% python3 -q
>>> import numpy as np
>>> np.set_printoptions(precision=3, suppress=True, linewidth=160, sign=" ")
>>> W0 = np.loadtxt("m.csv", delimiter=",")
>>> W0
array([[ 0.118,  9.767,  0.583],
       [ 0.493,  8.745,  0.817],
       [ 0.87 , 10.261, -0.988],
       [-1.989, 10.568,  0.871],
       [-1.13 , 10.633, -2.562],
       [-1.736,  9.333, -1.753],
       [-0.125,  7.778, -0.52 ],
       [ 0.101, 11.352,  0.487],
       [ 0.718,  9.685,  0.121],
       [-0.26 ,  9.184, -0.303],
       [-1.364, 11.368, -0.215],
       [-1.685,  9.361,  1.488],
       [-0.657,  9.245,  0.434],
       [-0.179,  9.881, -1.378],
       [-2.234,  9.212, -0.618],
       [ 0.701, 10.005,  1.29 ],
       [-0.376, 10.275,  1.389],
       [ 1.063, 10.053, -1.185],
       [-0.572,  8.901, -1.166],
       [ 2.067, 11.673, -0.974],
       [-0.72 , 10.091,  0.528],
       [ 0.477, 10.251,  0.886],
       [-2.487, 10.522, -0.432],
       [ 0.377,  9.997, -0.199],
       [ 0.892, 10.419, -0.078],
       [-0.137, 10.189, -0.958],
       [-0.145, 10.091,  0.545],
       [-0.927, 10.616,  2.663]])
>>> Ac = (W0 - W0.mean(axis=0)) / W0.std(axis=0)
>>> Ac.std(axis=0)
array([ 1.,  1.,  1.])
>>> b = np.linalg.lstsq(np.delete(Ac, 2, axis=1), Ac[:, 2])[0]
>>> b
array([-0.031,  0.051])
>>> np.abs(b).argmax()
np.int64(1)
>>> proj = W0 @ np.linalg.solve(W0.T @ W0, W0.T)
>>> proj @ W0[:, 0]
array([ 0.118,  0.493,  0.87 , -1.989, -1.13 , -1.736, -0.125,  0.101,  0.718, -0.26 , -1.364, -1.685, -0.657, -0.179, -2.234,  0.701, -0.376,  1.063, -0.572,
        2.067, -0.72 ,  0.477, -2.487,  0.377,  0.892, -0.137, -0.145, -0.927])
>>> np.trace(proj)
np.float64(3.0)
>>> np.allclose(proj @ proj, proj)
True
>>> G = np.cov(W0, rowvar=False)
>>> np.linalg.eigvalsh(G)[::-1]
array([ 1.291,  1.219,  0.67 ])
>>> W0.std(axis=0)
array([ 1.075,  0.822,  1.111])
>>> np.corrcoef(W0.T)
array([[ 1.   ,  0.128, -0.025],
       [ 0.128,  1.   ,  0.047],
       [-0.025,  0.047,  1.   ]])
>>> np.round(np.corrcoef(W0[:, 0], W0[:, 1])[0, 1], 3)
np.float64(0.128)
>>> G
array([[ 1.198,  0.117, -0.031],
       [ 0.117,  0.7  ,  0.044],
       [-0.031,  0.044,  1.281]])
>>> G.shape
(3, 3)
>>> np.median(W0, axis=0)
array([-0.162, 10.072, -0.139])
>>> np.argwhere(np.triu(np.abs(np.corrcoef(W0.T)) > 0.8, 1))
array([], shape=(0, 2), dtype=int64)
>>> t = np.radians(120)
>>> R = np.eye(3)
>>> R[0, 0] = R[1, 1] = np.cos(t)
>>> R[0, 1], R[1, 0] = -np.sin(t), np.sin(t)
>>> R
array([[-0.5  , -0.866,  0.   ],
       [ 0.866, -0.5  ,  0.   ],
       [ 0.   ,  0.   ,  1.   ]])
>>> other = G @ R.T
>>> np.abs(other - G).max(axis=0)
array([ 1.899,  0.948,  0.   ])
>>> print(other)
[[-0.701  0.979 -0.031]
 [-0.665 -0.248  0.044]
 [-0.023 -0.049  1.281]]
>>> np.allclose(np.linalg.norm(G, axis=1), np.linalg.norm(other, axis=1))
True
>>> m1 = np.loadtxt("mat.csv", delimiter=",")
>>> m1
array([[-19.728,  -1.197,   2.293,  -2.031],
       [-18.016,  -0.057,   7.655,  -4.101],
       [ -6.936, -10.383,  14.887,  -4.739],
       [ -3.113,   8.707, -17.734,   0.1  ],
       [  1.72 ,  19.463,  -4.153,  -1.   ],
       [  5.164,  -5.725, -15.83 ,  -9.485],
       [ -2.627, -18.129,  -6.382,   4.869],
       [ -9.179,  -8.063,  15.73 ,  -1.822],
       [  4.647,  -0.437,   8.909,  17.287],
       [-16.894,  -0.918,   1.486, -10.561],
       [  6.371,  -7.64 ,  -3.715, -16.948]])
>>> other = np.c_[m1[:, :2] @ np.array([[3, 1], [2, 3]]), np.array([0, 7, 7, 4, -2, -9, -4, 8, -7, 2, 7])]
>>> other
array([[-61.578, -23.319,   0.   ],
       [-54.162, -18.187,   7.   ],
       [-41.574, -38.085,   7.   ],
       [  8.075,  23.008,   4.   ],
       [ 44.086,  60.109,  -2.   ],
       [  4.042, -12.011,  -9.   ],
       [-44.139, -57.014,  -4.   ],
       [-43.663, -33.368,   8.   ],
       [ 13.067,   3.336,  -7.   ],
       [-52.518, -19.648,   2.   ],
       [  3.833, -16.549,   7.   ]])
>>> np.linalg.matrix_rank(other)
np.int64(3)
>>> np.round(np.linalg.lstsq(m1, other[:, 0])[0], 3) + 0
array([ 3.,  2.,  0.,  0.])
